In [1]: import numpy as np

In [2]: import numpy.linalg as la

In [3]: np.set_printoptions(precision=2, suppress=True, linewidth=160)

In [4]: def rd(a):
   ...:     return np.round(a, 2) + 0
   ...: 

In [5]: M = np.loadtxt("layer16.csv", delimiter=",")

In [6]: M
Out[6]: 
array([[2., 0.],
       [0., 7.]])

In [7]: # triangular: eigenvalues sit on the diagonal

In [8]: Lm = la.cholesky(M)

In [9]: rd(Lm)
Out[9]: 
array([[1.41, 0.  ],
       [0.  , 2.65]])

In [10]: la.eigvalsh(M).min() > 0
Out[10]: np.True_

In [11]: rd(Lm @ Lm.T)
Out[11]: 
array([[2., 0.],
       [0., 7.]])

In [12]: rd(np.prod(np.diag(Lm)) ** 2), rd(la.det(M))
Out[12]: (np.float64(14.0), np.float64(14.0))

In [13]: rd(np.diag(Lm) ** 2)
Out[13]: array([2., 7.])

In [14]: ev, V = la.eigh(Lm)

In [15]: x = np.array([-3, 0])

In [16]: rd(V * np.abs(ev) @ V.T)
Out[16]: 
array([[1.41, 0.  ],
       [0.  , 2.65]])

In [17]: rd(la.eigvalsh(Lm[1:, 1:]))
Out[17]: array([2.65])

In [18]: rd(x @ Lm @ x / (x @ x)), rd(ev[0]), rd(ev[-1])
Out[18]: (np.float64(1.41), np.float64(1.41), np.float64(2.65))

In [19]: print(rd(V * np.sqrt(ev) @ V.T))
[[1.19 0.  ]
 [0.   1.63]]

In [20]: J = np.array([[18, 3, 6], [3, 1, 2], [6, 2, 4]])

In [21]: # equal to its transpose

In [22]: la.matrix_rank(J, rtol=0.1)
Out[22]: np.int64(2)

In [23]: rd(la.norm(J, 2) / la.norm(J))
Out[23]: np.float64(0.99)

In [24]: np.unique(J.round(6), axis=0).shape
Out[24]: (3, 3)

In [25]: try:
    ...:     la.inv(J)
    ...: except la.LinAlgError as e:
    ...:     print("failed:", e)
    ...: 
failed: Singular matrix

In [26]: np.abs(np.diag(la.qr(J)[1])) > 1e-9
Out[26]: array([ True,  True, False])

In [27]: print(rd(np.trace(la.pinv(J) @ J)))
2.0

In [28]: ev, V = la.eigh(J)

In [29]: x = np.array([1, 1, 1])

In [30]: x @ J @ x / (x @ x), rd(ev[0]), rd(ev[-1])
Out[30]: (np.float64(15.0), np.float64(0.0), np.float64(20.84))

In [31]: x @ J @ x
Out[31]: np.int64(45)

In [32]: rd(la.eigvalsh(J[1:, 1:]))
Out[32]: array([0., 5.])

In [33]: rd(V * np.abs(ev) @ V.T)
Out[33]: 
array([[18.,  3.,  6.],
       [ 3.,  1.,  2.],
       [ 6.,  2.,  4.]])

In [34]: print((np.sign(V[:, -1].round(6)) == np.sign(V[0, -1].round(6))).astype(int))
[1 1 1]

In [35]: np.abs(J).sum(axis=1).max(), rd(np.abs(ev).max())
Out[35]: (np.int64(27), np.float64(20.84))

In [36]: ev, V = la.eigh(J)

In [37]: rd(la.eigvalsh(J @ J))
Out[37]: array([  0.  ,   4.66, 434.34])

In [38]: rd(la.eigvalsh(J + -2 * np.eye(3)))
Out[38]: array([-2.  ,  0.16, 18.84])

In [39]: left, sigma, vt = la.svd(J)

In [40]: rd(sigma)
Out[40]: array([20.84,  2.16,  0.  ])

In [41]: M2 = left[:, :2] @ np.diag(sigma[:2]) @ vt[:2]

In [42]: rd(np.abs(J - M2).max())
Out[42]: np.float64(0.0)

In [43]: mat = np.loadtxt("out14.csv", delimiter=",")

In [44]: mat
Out[44]: 
array([[0., 0., 0., 4.],
       [0., 0., 0., 5.],
       [0., 0., 0., 1.],
       [4., 5., 1., 0.]])

In [45]: rk = la.matrix_rank(mat)

In [46]: rk
Out[46]: np.int64(2)

In [47]: N = la.svd(mat)[2][rk:].T

In [48]: la.matrix_rank(mat.T @ mat), la.matrix_rank(mat @ mat.T)
Out[48]: (np.int64(2), np.int64(2))

In [49]: print(np.allclose(mat @ N, 0))
True

In [50]: rd(mat @ N)
Out[50]: 
array([[0., 0.],
       [0., 0.],
       [0., 0.],
       [0., 0.]])

In [51]: N.shape
Out[51]: (4, 2)

In [52]: [int(la.matrix_rank(mat[:, :j + 1])) for j in range(4)]
Out[52]: [1, 1, 1, 2]

In [53]: rd(N @ N.T)
Out[53]: 
array([[ 0.62, -0.48, -0.1 ,  0.  ],
       [-0.48,  0.4 , -0.12,  0.  ],
       [-0.1 , -0.12,  0.98,  0.  ],
       [ 0.  ,  0.  ,  0.  ,  0.  ]])
